% python3 -q
>>> import numpy as np
>>> np.set_printoptions(precision=4, suppress=True, linewidth=140)
>>> tidy = lambda a: np.round(a, 4) + 0
>>> X = np.load("a.npy")
>>> tidy(X)
array([[ 1.7369,  0.1802,  0.0041,  0.2883, -0.1187,  0.2306, -1.0947, -0.0318,  0.2574,  0.0644],
       [ 0.1802,  1.4932, -0.1959,  0.6831, -0.5696,  0.2194, -0.0385,  0.4249,  0.5291, -0.4109],
       [ 0.0041, -0.1959,  1.8807, -0.3399, -0.7158,  0.0632,  0.5766,  0.0349, -0.0856, -0.382 ],
       [ 0.2883,  0.6831, -0.3399,  0.8546, -0.09  ,  0.4428, -0.1505, -0.3726, -0.3146, -0.161 ],
       [-0.1187, -0.5696, -0.7158, -0.09  ,  0.9745,  0.3671, -0.0144, -0.0879, -0.2685,  0.1774],
       [ 0.2306,  0.2194,  0.0632,  0.4428,  0.3671,  1.2071,  0.2786, -0.1251, -0.1655,  0.594 ],
       [-1.0947, -0.0385,  0.5766, -0.1505, -0.0144,  0.2786,  1.0491, -0.1184, -0.0088, -0.0506],
       [-0.0318,  0.4249,  0.0349, -0.3726, -0.0879, -0.1251, -0.1184,  1.7643, -0.1732,  0.0543],
       [ 0.2574,  0.5291, -0.0856, -0.3146, -0.2685, -0.1655, -0.0088, -0.1732,  1.9581, -0.0999],
       [ 0.0644, -0.4109, -0.382 , -0.161 ,  0.1774,  0.594 , -0.0506,  0.0543, -0.0999,  2.0814]])
>>> vals, V = np.linalg.eigh(X)
>>> tidy(np.linalg.eigvalsh(X @ X))
array([0., 0., 0., 1., 4., 4., 4., 4., 9., 9.])
>>> print(np.unique(vals.round(6) + 0, return_counts=True)[1])
[3 1 4 2]
>>> tidy(vals.sum()), tidy(np.trace(X))
(np.float64(15.0), np.float64(15.0))
>>> tidy(np.linalg.svd(X, compute_uv=False))
array([3., 3., 2., 2., 2., 2., 1., 0., 0., 0.])
>>> M = np.loadtxt("layer11.csv", delimiter=",")
>>> print(tidy(M))
[[0.4    0.2    0.     0.2    0.     0.     0.2    0.     0.     0.    ]
 [0.2    0.2    0.     0.     0.2    0.     0.2    0.2    0.     0.    ]
 [0.     0.     0.25   0.25   0.25   0.     0.25   0.     0.     0.    ]
 [0.3333 0.     0.     0.3333 0.     0.     0.3333 0.     0.     0.    ]
 [0.3333 0.     0.3333 0.     0.3333 0.     0.     0.     0.     0.    ]
 [0.     0.     0.     0.     0.     1.     0.     0.     0.     0.    ]
 [0.     0.25   0.     0.25   0.     0.     0.25   0.25   0.     0.    ]
 [0.     0.     0.     0.     0.     0.     0.3333 0.3333 0.3333 0.    ]
 [0.     0.     0.     0.3333 0.     0.     0.3333 0.     0.3333 0.    ]
 [0.     0.     0.25   0.     0.25   0.     0.     0.     0.     0.5   ]]
>>> # row-stochastic, so 1 is an eigenvalue
>>> x0 = np.array([-2, -2, 2, 1, 0, -2, 1, -2, 1, -1])
>>> M @ np.ones(10)
array([1., 1., 1., 1., 1., 1., 1., 1., 1., 1.])
>>> np.einsum("ij,j->i", M, x0)
array([-0.8, -1. ,  1. ,  0. ,  0. , -2. , -0.5,  0. ,  1. ,  0. ])
>>> print(M @ x0)
[-0.8 -1.   1.   0.   0.  -2.  -0.5  0.   1.   0. ]
>>> print((M @ x0).argmax())
2
>>> feats = np.vander(np.arange(10) - 4, 4, increasing=True)
>>> print(feats)
[[  1  -4  16 -64]
 [  1  -3   9 -27]
 [  1  -2   4  -8]
 [  1  -1   1  -1]
 [  1   0   0   0]
 [  1   1   1   1]
 [  1   2   4   8]
 [  1   3   9  27]
 [  1   4  16  64]
 [  1   5  25 125]]
>>> # column 3 is much longer than the rest
>>> A2 = feats / np.sqrt((feats ** 2).mean(axis=1, keepdims=True))
>>> tidy(A2[7])
array([0.0698, 0.2095, 0.6286, 1.8858])
>>> tidy(np.linalg.norm(A2, axis=1))
array([2., 2., 2., 2., 2., 2., 2., 2., 2., 2.])
>>> np.linalg.matrix_rank(feats - feats.mean(axis=1, keepdims=True))
np.int64(3)
>>> def softmax(z):
...     e = np.exp(z - z.max(axis=-1, keepdims=True))
...     return e / e.sum(axis=-1, keepdims=True)
... 
>>> softmax(feats[5] + -2)
array([0.25, 0.25, 0.25, 0.25])
>>> print(softmax(feats[5]))
[0.25 0.25 0.25 0.25]
>>> S = feats @ feats.T / np.sqrt(4)
>>> tidy(softmax(S))
array([[1. , 0. , 0. , 0. , 0. , 0. , 0. , 0. , 0. , 0. ],
       [1. , 0. , 0. , 0. , 0. , 0. , 0. , 0. , 0. , 0. ],
       [1. , 0. , 0. , 0. , 0. , 0. , 0. , 0. , 0. , 0. ],
       [1. , 0. , 0. , 0. , 0. , 0. , 0. , 0. , 0. , 0. ],
       [0.1, 0.1, 0.1, 0.1, 0.1, 0.1, 0.1, 0.1, 0.1, 0.1],
       [0. , 0. , 0. , 0. , 0. , 0. , 0. , 0. , 0. , 1. ],
       [0. , 0. , 0. , 0. , 0. , 0. , 0. , 0. , 0. , 1. ],
       [0. , 0. , 0. , 0. , 0. , 0. , 0. , 0. , 0. , 1. ],
       [0. , 0. , 0. , 0. , 0. , 0. , 0. , 0. , 0. , 1. ],
       [0. , 0. , 0. , 0. , 0. , 0. , 0. , 0. , 0. , 1. ]])
>>> softmax(S).round(6).argmax(axis=1)
array([0, 0, 0, 0, 0, 9, 9, 9, 9, 9])
>>> A2 = np.c_[feats[:, :1] @ np.array([[-2]]), np.array([2, 1, 1, -2, 3, 1, -1, 3, 3, 0])]
>>> A2
array([[-2,  2],
       [-2,  1],
       [-2,  1],
       [-2, -2],
       [-2,  3],
       [-2,  1],
       [-2, -1],
       [-2,  3],
       [-2,  3],
       [-2,  0]])
>>> print(np.linalg.matrix_rank(np.c_[feats, A2]))
5
>>> tidy(np.linalg.lstsq(feats, A2[:, 0])[0])
array([-2.,  0.,  0.,  0.])
>>> tidy(np.linalg.norm(A2 - feats @ np.linalg.lstsq(feats, A2)[0], axis=0))
array([0.    , 4.6877])
>>> print(np.linalg.matrix_rank(A2))
2
>>> x0 = np.array([-1, 0, 2, 3])
>>> y = feats @ x0
>>> tidy(np.linalg.lstsq(feats, y)[0])
array([-1.,  0.,  2.,  3.])
>>> rng = np.random.default_rng(433912)
>>> y = y + 0.3 * rng.normal(size=10)
>>> tidy(y)
array([-161.2381,  -64.0732,  -16.7286,   -1.9428,   -1.1196,    3.9928,   31.1213,   98.1452,  222.9875,  423.9441])
>>> beta, *_ = np.linalg.lstsq(feats, y)
>>> [round(float(np.linalg.norm(np.linalg.solve(feats.T @ feats + lam * np.eye(4), feats.T @ y))), 2) for lam in (0, 1, 10, 100)]
[3.71, 3.66, 3.57, 3.49]
>>> print(tidy(np.linalg.norm(y - feats @ beta)))
0.3637
>>> tidy(feats.T @ (y - feats @ beta))
array([0., 0., 0., 0.])
>>> F = np.loadtxt("sample12.csv", delimiter=",")
>>> F
array([[-2., -3., -3.,  0., -3.,  0.,  0., -3.],
       [-3., -2., -3.,  0., -3.,  0.,  0., -3.],
       [-3., -3., -2.,  0., -3.,  0.,  0., -3.],
       [ 0.,  0.,  0., -2.,  0., -3., -3.,  0.],
       [-3., -3., -3.,  0., -2.,  0.,  0., -3.],
       [ 0.,  0.,  0., -3.,  0., -2., -3.,  0.],
       [ 0.,  0.,  0., -3.,  0., -3., -2.,  0.],
       [-3., -3., -3.,  0., -3.,  0.,  0., -2.]])
>>> print(np.all(np.linalg.eigvalsh(F) > 0))
False
>>> tidy(np.linalg.eigvalsh(F).min())
np.float64(-14.0)
>>> lab = rng.permutation(8)
>>> A2 = F[:, lab] * rng.choice([-1, 1], 8)
>>> A2
array([[-3.,  0., -2.,  0., -3., -0., -3., -3.],
       [-3.,  0., -3.,  0., -3., -0., -2., -3.],
       [-3.,  0., -3.,  0., -2., -0., -3., -3.],
       [ 0., -3.,  0., -2.,  0.,  3.,  0.,  0.],
       [-3.,  0., -3.,  0., -3., -0., -3., -2.],
       [ 0., -3.,  0., -3.,  0.,  2.,  0.,  0.],
       [ 0., -2.,  0., -3.,  0.,  3.,  0.,  0.],
       [-2.,  0., -3.,  0., -3., -0., -3., -3.]])
>>> U, _, vt = np.linalg.svd(F.T @ A2)
>>> lab
array([7, 6, 0, 3, 2, 5, 1, 4])
>>> print(tidy(np.linalg.lstsq(F, A2)[0]))
[[ 0.  0.  1.  0.  0.  0.  0.  0.]
 [ 0.  0.  0.  0.  0.  0.  1.  0.]
 [ 0.  0.  0.  0.  1.  0.  0.  0.]
 [ 0.  0.  0.  1.  0.  0.  0.  0.]
 [ 0.  0.  0.  0.  0.  0.  0.  1.]
 [ 0.  0.  0.  0.  0. -1.  0.  0.]
 [ 0.  1.  0.  0.  0.  0.  0.  0.]
 [ 1.  0.  0.  0.  0.  0.  0.  0.]]
>>> W = np.array([[0, 5, -3, 0, 0, 3],
...     [2, 2, -3, -5, -4, 0],
...     [2, 1, 5, 4, -4, 0],
...     [-2, 0, 0, -1, -4, 1],
...     [-5, -5, -1, 3, 1, -2],
...     [-1, -2, -2, -3, -1, 5],
...     [-5, 1, -1, 1, 1, -5],
...     [0, 2, 0, 4, -4, -1]])
>>> beta = np.array([0, -3, -3, -3, 0, 2])
>>> hid = np.maximum(F @ W + beta, 0)
>>> hid
array([[ 3.,  0.,  0.,  0., 33.,  5.],
       [ 5.,  0.,  0.,  0., 29.,  2.],
       [ 5.,  0.,  8.,  0., 29.,  2.],
       [22.,  0.,  6.,  5.,  8.,  0.],
       [ 0.,  0.,  2.,  0., 34.,  0.],
       [23.,  0.,  4.,  3., 11.,  4.],
       [19.,  1.,  5.,  7., 13.,  0.],
       [ 3.,  0.,  3.,  0., 29.,  1.]])
>>> (hid > 0).astype(int)
array([[1, 0, 0, 0, 1, 1],
       [1, 0, 0, 0, 1, 1],
       [1, 0, 1, 0, 1, 1],
       [1, 0, 1, 1, 1, 0],
       [0, 0, 1, 0, 1, 0],
       [1, 0, 1, 1, 1, 1],
       [1, 1, 1, 1, 1, 0],
       [1, 0, 1, 0, 1, 1]])
>>> cent = np.array([[2, 4, 1], [3, 0, 5], [3, 1, 2], [3, 1, 0], [0, 1, 3], [0, 5, 1]])
>>> W @ cent
array([[  6,  12,  22],
       [-14,  -4,  -6],
       [ 34,  13,   5],
       [ -7,  -8, -13],
       [-19, -27, -31],
       [-23,  15, -13],
       [ -7, -44,  -4],
       [ 18,  -5,  -3]])
>>> hid @ cent
array([[  6.,  70., 107.],
       [ 10.,  59.,  94.],
       [ 34.,  67., 110.],
       [ 77., 107.,  58.],
       [  6.,  36., 106.],
       [ 67., 130.,  68.],
       [ 77., 101.,  73.],
       [ 15.,  49.,  97.]])
>>> J = np.loadtxt("data.csv", delimiter=",")
>>> J
array([[ 2.4989, -0.6455, -0.8036, -1.3658,  0.6057, -0.5722,  0.7611,  0.8498, -2.0001,  0.2243, -0.0966,  0.727 ,  0.0432],
       [ 1.2672,  1.0219, -2.851 ,  1.4513,  2.0191,  0.2526, -0.7293, -0.9947,  0.2027, -0.5588,  0.5157,  1.7156,  0.3202],
       [ 1.3815,  0.9264,  0.8679, -1.0662,  0.6739,  0.9232,  0.6445, -1.6854, -3.1876, -0.5022, -0.8507, -0.7359,  2.0824],
       [ 4.1404, -0.4084, -1.5742, -1.1694,  2.2617,  1.0364,  0.3983,  0.0569, -3.1921, -0.0947,  0.7114,  0.3219,  1.8141],
       [-0.0277, -0.2999,  0.1301,  0.8722, -0.0461, -0.394 , -0.1739, -0.4803, -0.3123, -0.2113, -0.343 ,  0.5907,  0.0341],
       [-1.9935, -0.7222,  0.6471, -0.5669, -0.8961,  0.2874,  0.5879,  1.3022,  0.2551,  0.3192,  0.2654, -0.8375,  0.0404],
       [ 1.5641,  0.0118, -1.3417, -1.183 ,  0.4397,  0.0988,  1.6691,  1.0455, -2.6149,  0.1752, -0.3702,  0.2764,  0.0584],
       [ 2.6383, -0.0392, -1.6511,  0.4606,  1.6364, -0.2979,  0.8142,  0.116 , -1.6542, -0.0397,  0.3512,  1.356 , -0.1876],
       [-0.0055, -0.1947,  1.9795, -1.0608,  0.7814,  0.9844, -0.0233,  1.7034, -0.8041,  0.9536,  1.5608, -2.4304,  0.3684],
       [-0.5025, -0.8532, -0.8532,  0.2519, -1.4178, -1.2562,  0.5413,  1.3012,  1.1895,  0.4914,  0.1249,  0.6974, -1.4961],
       [ 0.7258,  0.0701, -0.7965, -0.0235, -0.9168, -0.8646, -0.5396,  0.451 ,  2.3453, -0.5078,  0.5049,  2.0679, -0.6493]])
>>> tidy(softmax(10 * J[5]))
array([0.    , 0.    , 0.0014, 0.    , 0.    , 0.    , 0.0008, 0.9976, 0.    , 0.0001, 0.    , 0.    , 0.    ])
>>> S = J @ J.T / np.sqrt(13)
>>> print(softmax(S).round(6).argmax(axis=1))
[ 3  1  2  3  4  5  3  3  8  9 10]
